% python3 -q
>>> import numpy as np
>>> import numpy.linalg as la
>>> np.set_printoptions(precision=2, suppress=True, linewidth=160)
>>> def rnd(a):
...     return np.round(a, 2) + 0
... 
>>> W2 = 10 * np.array([[0.6, -0.8, -1.0], [-0.5, 0.6, 0.6]])
>>> rng = np.random.default_rng(1640)
>>> idx = rng.integers(0, 2, 33)
>>> W0 = W2[idx] + rng.normal(size=(33, 3))
>>> rnd(W0)
array([[  5.9 ,  -7.68,  -9.32],
       [ -6.3 ,   6.03,   5.34],
       [ -5.18,   6.85,   8.2 ],
       [  6.12,  -8.68, -10.85],
       [ -3.99,   6.4 ,   6.01],
       [  5.52,  -7.67,  -8.77],
       [  6.57,  -7.32, -11.44],
       [  5.76,  -6.46,  -9.77],
       [  7.61,  -8.04,  -9.93],
       [  5.72,  -8.27, -10.26],
       [ -4.87,   5.28,   5.8 ],
       [  5.28,  -7.93, -10.61],
       [ -6.24,   7.73,   5.52],
       [  6.29,  -6.49,  -9.29],
       [  4.97,  -9.77,  -9.65],
       [  5.45,  -7.88, -10.13],
       [ -5.94,   5.05,   6.48],
       [ -5.4 ,   5.67,   6.73],
       [  5.65,  -7.26, -10.66],
       [ -3.73,   5.79,   6.52],
       [ -5.97,   5.89,   5.48],
       [ -5.18,   5.08,   7.65],
       [  6.83,  -9.16, -10.76],
       [ -5.79,   4.44,   6.32],
       [ -6.2 ,   5.52,   5.96],
       [  6.6 ,  -8.12, -11.05],
       [ -3.21,   5.47,   6.1 ],
       [  6.05,  -8.46,  -8.61],
       [ -5.95,   6.15,   6.46],
       [ -4.72,   6.69,   7.02],
       [ -5.92,   5.04,   5.97],
       [  2.58,  -8.26, -10.02],
       [ -6.39,   5.4 ,   7.38]])
>>> Ac = W0 - W0.mean(axis=0)
>>> vecs = la.svd(Ac)[2][:1]
>>> out = Ac - Ac @ vecs.T @ vecs
>>> rnd(la.norm(out) / la.norm(Ac))
np.float64(0.1)
>>> rnd(np.cov(Ac @ vecs.T, rowvar=False))
np.float64(151.5)
>>> K = np.array([[2, 1, 2, 0, 3, 1, 2, 3],
...     [3, 2, 1, 2, 0, 3, 1, 2],
...     [2, 3, 2, 1, 2, 0, 3, 1],
...     [1, 2, 3, 2, 1, 2, 0, 3],
...     [3, 1, 2, 3, 2, 1, 2, 0],
...     [0, 3, 1, 2, 3, 2, 1, 2],
...     [2, 0, 3, 1, 2, 3, 2, 1],
...     [1, 2, 0, 3, 1, 2, 3, 2]])
>>> vec = np.array([0, 1, 0])
>>> a = np.maximum(W0 @ vec, 0)
>>> rnd(W0 * (a > 1e-9)[:, None])
array([[ 0.  ,  0.  ,  0.  ],
       [-6.3 ,  6.03,  5.34],
       [-5.18,  6.85,  8.2 ],
       [ 0.  ,  0.  ,  0.  ],
       [-3.99,  6.4 ,  6.01],
       [ 0.  ,  0.  ,  0.  ],
       [ 0.  ,  0.  ,  0.  ],
       [ 0.  ,  0.  ,  0.  ],
       [ 0.  ,  0.  ,  0.  ],
       [ 0.  ,  0.  ,  0.  ],
       [-4.87,  5.28,  5.8 ],
       [ 0.  ,  0.  ,  0.  ],
       [-6.24,  7.73,  5.52],
       [ 0.  ,  0.  ,  0.  ],
       [ 0.  ,  0.  ,  0.  ],
       [ 0.  ,  0.  ,  0.  ],
       [-5.94,  5.05,  6.48],
       [-5.4 ,  5.67,  6.73],
       [ 0.  ,  0.  ,  0.  ],
       [-3.73,  5.79,  6.52],
       [-5.97,  5.89,  5.48],
       [-5.18,  5.08,  7.65],
       [ 0.  ,  0.  ,  0.  ],
       [-5.79,  4.44,  6.32],
       [-6.2 ,  5.52,  5.96],
       [ 0.  ,  0.  ,  0.  ],
       [-3.21,  5.47,  6.1 ],
       [ 0.  ,  0.  ,  0.  ],
       [-5.95,  6.15,  6.46],
       [-4.72,  6.69,  7.02],
       [-5.92,  5.04,  5.97],
       [ 0.  ,  0.  ,  0.  ],
       [-6.39,  5.4 ,  7.38]])
>>> rnd(np.maximum(W0 @ vec, 0) - np.maximum(-W0 @ vec, 0))
array([-7.68,  6.03,  6.85, -8.68,  6.4 , -7.67, -7.32, -6.46, -8.04, -8.27,  5.28, -7.93,  7.73, -6.49, -9.77, -7.88,  5.05,  5.67, -7.26,  5.79,  5.89,
        5.08, -9.16,  4.44,  5.52, -8.12,  5.47, -8.46,  6.15,  6.69,  5.04, -8.26,  5.4 ])
>>> data = np.load("x.npy")
>>> data
array([[ 1,  1,  0, -3,  1,  2,  3],
       [ 0,  2,  1,  3, -1,  2, -2],
       [ 0,  0, -3,  3, -2,  3, -2],
       [ 0,  0,  0, -2,  3,  3, -2],
       [ 0,  0,  0,  0, -2, -1,  3],
       [ 0,  0,  0,  0,  0,  0, -1],
       [ 0,  0,  0,  0,  0,  0, -3]])
>>> np.trace(data)
np.int64(-7)
>>> data @ data
array([[  1,   3,   1,   6, -11,  -6,  -1],
       [  0,   4,  -1,   3,   7,  17, -11],
       [  0,   0,   9, -15,  19,   2,  -3],
       [  0,   0,   0,   4, -12,  -9,  16],
       [  0,   0,   0,   0,   4,   2, -14],
       [  0,   0,   0,   0,   0,   0,   3],
       [  0,   0,   0,   0,   0,   0,   9]])
>>> (data + data.T) / 2
array([[ 1. ,  0.5,  0. , -1.5,  0.5,  1. ,  1.5],
       [ 0.5,  2. ,  0.5,  1.5, -0.5,  1. , -1. ],
       [ 0. ,  0.5, -3. ,  1.5, -1. ,  1.5, -1. ],
       [-1.5,  1.5,  1.5, -2. ,  1.5,  1.5, -1. ],
       [ 0.5, -0.5, -1. ,  1.5, -2. , -0.5,  1.5],
       [ 1. ,  1. ,  1.5,  1.5, -0.5,  0. , -0.5],
       [ 1.5, -1. , -1. , -1. ,  1.5, -0.5, -3. ]])
>>> rnd(la.det(data))
np.float64(0.0)
>>> la.matrix_power(data, 4)
array([[   1,   15,    7,   24,  -87,  -29,  186],
       [   0,   16,  -13,   39,    1,   53, -139],
       [   0,    0,   81, -195,  427,  191, -554],
       [   0,    0,    0,   16,  -96,  -60,  349],
       [   0,    0,    0,    0,   16,    8, -176],
       [   0,    0,    0,    0,    0,    0,   27],
       [   0,    0,    0,    0,    0,    0,   81]])
>>> rnd(np.sort(np.abs(la.eigvals(data))))
array([0., 1., 2., 2., 2., 3., 3.])
